>>> import numpy as np
>>> from numpy import linalg as LA
>>> np.set_printoptions(precision=2, suppress=True, linewidth=120, sign=" ")
>>> m1 = np.loadtxt("a.csv", delimiter=",")
>>> m1
array([[ -0.6,  -1.1,   0.7],
       [  1.7,   0.4,  -0.7],
       [ -1. ,   0.5,  -1.3],
       [ -0.7,  -0.9,  -0.5],
       [ -0.9,  -1.1,   2.4],
       [ -0.4,  -2.5,   0.8],
       [  1.9,  -0.9,   0.7],
       [  1.2,   0.9,  -0.8],
       [ -0.8,  -0.3,   0.7],
       [ -2.4,  -0.9,  -1.5],
       [ -0.5,  -0.2,  -2.3],
       [  0. ,  -1.9,  -0.1],
       [  0.7,   1.4,   1. ],
       [  1.7,   0. ,   0.7],
       [ -0.1,   0.8,   0. ],
       [-26. , -28. , -36. ],
       [  0.4,   0. ,  -1. ],
       [ -0.4,   1.6,   2. ],
       [ -0.8,  -1.3,  -1.1],
       [ -1.9,   0.5,   2.8],
       [  0.2,   1. ,  -0.6],
       [ -0.5,  -0.7,   0.6]])
>>> # row 15 is much longer than the rest
>>> Xs = m1 - m1.mean(axis=0)
>>> evecs = LA.svd(Xs)[2][:1]
>>> M2 = Xs - Xs @ evecs.T @ evecs
>>> LA.norm(M2, axis=1).round(6).argmax()
np.int64(19)
>>> np.cov(Xs @ evecs.T, rowvar=False)
array( 126.26)
>>> np.diag(evecs.T @ evecs)
array([ 0.24,  0.28,  0.48])
>>> M2.std(axis=0)
array([ 0.93,  0.84,  0.88])
>>> (Xs @ evecs.T).std(axis=0)
array([ 10.98])
>>> M2 = np.c_[m1[:, :2] @ np.array([[1, 2], [1, 0]]), np.array([-1, 2, -1, 0, -2, -1, -2, 2, 1, -1, 0, 0, 0, -1, 2, 0, -2, 1, 1, 2, -1, -1])]
>>> M2
array([[ -1.7,  -1.2,  -1. ],
       [  2.1,   3.4,   2. ],
       [ -0.5,  -2. ,  -1. ],
       [ -1.6,  -1.4,   0. ],
       [ -2. ,  -1.8,  -2. ],
       [ -2.9,  -0.8,  -1. ],
       [  1. ,   3.8,  -2. ],
       [  2.1,   2.4,   2. ],
       [ -1.1,  -1.6,   1. ],
       [ -3.3,  -4.8,  -1. ],
       [ -0.7,  -1. ,   0. ],
       [ -1.9,   0. ,   0. ],
       [  2.1,   1.4,   0. ],
       [  1.7,   3.4,  -1. ],
       [  0.7,  -0.2,   2. ],
       [-54. , -52. ,   0. ],
       [  0.4,   0.8,  -2. ],
       [  1.2,  -0.8,   1. ],
       [ -2.1,  -1.6,   1. ],
       [ -1.4,  -3.8,   2. ],
       [  1.2,   0.4,  -1. ],
       [ -1.2,  -1. ,  -1. ]])
>>> LA.matrix_rank(np.c_[m1, M2])
np.int64(4)
>>> LA.norm(LA.qr(m1)[0].T @ M2, axis=0) ** 2 / ((M2 ** 2).sum(axis=0) + 1e-12)
array([ 1.  ,  1.  ,  0.15])
